% python3 -q
>>> import numpy as np
>>> np.set_printoptions(suppress=True, linewidth=100)
>>> arr = np.loadtxt("layer11.csv", delimiter=",")
>>> print(arr)
[[ 0.  2. -1.  3.]
 [ 0.  0.  3. -3.]
 [ 0.  0.  0.  2.]
 [ 0.  0.  0.  0.]]
>>> print(np.linalg.matrix_rank(arr - arr[0, 0] * np.eye(4)))
3
>>> print(np.round(np.linalg.matrix_power(arr - np.diag(np.diag(arr)), 4), 2))
[[0. 0. 0. 0.]
 [0. 0. 0. 0.]
 [0. 0. 0. 0.]
 [0. 0. 0. 0.]]
>>> print(np.prod(np.diag(arr)), round(np.linalg.det(arr), 2))
0.0 0.0
>>> Uu, sv, Vt = np.linalg.svd(arr)
>>> print(np.argmax(sv[:-1] / (sv[1:] + 1e-6)) + 1)
3
>>> M2 = Uu[:, :3] @ np.diag(sv[:3]) @ Vt[:3]
>>> print(np.round(np.abs(arr - M2).max(), 2))
0.0
>>> print(np.linalg.matrix_rank(arr, rtol=0.05))
3
>>> print(np.round(np.linalg.norm(arr - M2, 2), 2), sv[3])
0.0 0.0
>>> print(M2.round(2) + 0)
[[ 0.  2. -1.  3.]
 [ 0.  0.  3. -3.]
 [ 0.  0.  0.  2.]
 [ 0.  0.  0.  0.]]
>>> M2 = np.array([[6, 1], [-6, -1]])
>>> C = np.kron(M2, arr)
>>> print(np.linalg.matrix_rank(C))
3
>>> print(C)
[[  0.  12.  -6.  18.   0.   2.  -1.   3.]
 [  0.   0.  18. -18.   0.   0.   3.  -3.]
 [  0.   0.   0.  12.   0.   0.   0.   2.]
 [  0.   0.   0.   0.   0.   0.   0.   0.]
 [ -0. -12.   6. -18.  -0.  -2.   1.  -3.]
 [ -0.  -0. -18.  18.  -0.  -0.  -3.   3.]
 [ -0.  -0.  -0. -12.  -0.  -0.  -0.  -2.]
 [ -0.  -0.  -0.  -0.  -0.  -0.  -0.  -0.]]
>>> M2 = np.array([[2, -1], [-7, 6]])
>>> C = np.array([[0, 4, 0], [-1, -3, 3], [-3, 2, -3]])
>>> J = np.kron(M2, C)
>>> print(J)
[[  0   8   0   0  -4   0]
 [ -2  -6   6   1   3  -3]
 [ -6   4  -6   3  -2   3]
 [  0 -28   0   0  24   0]
 [  7  21 -21  -6 -18  18]
 [ 21 -14  21 -18  12 -18]]
>>> T = np.stack([J, -2 * J, J[::-1]])
>>> print(np.linalg.matrix_rank(T))
[6 6 6]
>>> print(T.shape)
(3, 6, 6)
>>> print(np.einsum("bij,cij->bc", T, T))
[[  5130 -10260  -1400]
 [-10260  20520   2800]
 [ -1400   2800   5130]]
>>> print((T @ J.T).shape)
(3, 6, 6)
>>> print(np.linalg.matrix_rank(T.reshape(3, -1)))
2
>>> rng = np.random.default_rng(335976)
>>> lab = rng.permutation(6)
>>> print(lab)
[1 3 4 2 0 5]
>>> M2 = J[lab][:, lab]
>>> print(np.allclose(M2, J))
False
>>> print(np.round(np.linalg.det(M2), 2), np.round(np.linalg.det(J[lab]), 2))
288000.0 288000.0
>>> print(M2)
[[ -6   1   3   6  -2  -3]
 [-28   0  24   0   0   0]
 [ 21  -6 -18 -21   7  18]
 [  4   3  -2  -6  -6   3]
 [  8   0  -4   0   0   0]
 [-14 -18  12  21  21 -18]]
>>> print(np.trace(M2))
-48
>>> print(np.round(np.sort(np.abs(np.linalg.eigvals(M2))), 2))
[ 1.91  1.91  4.19 20.47 20.47 44.88]
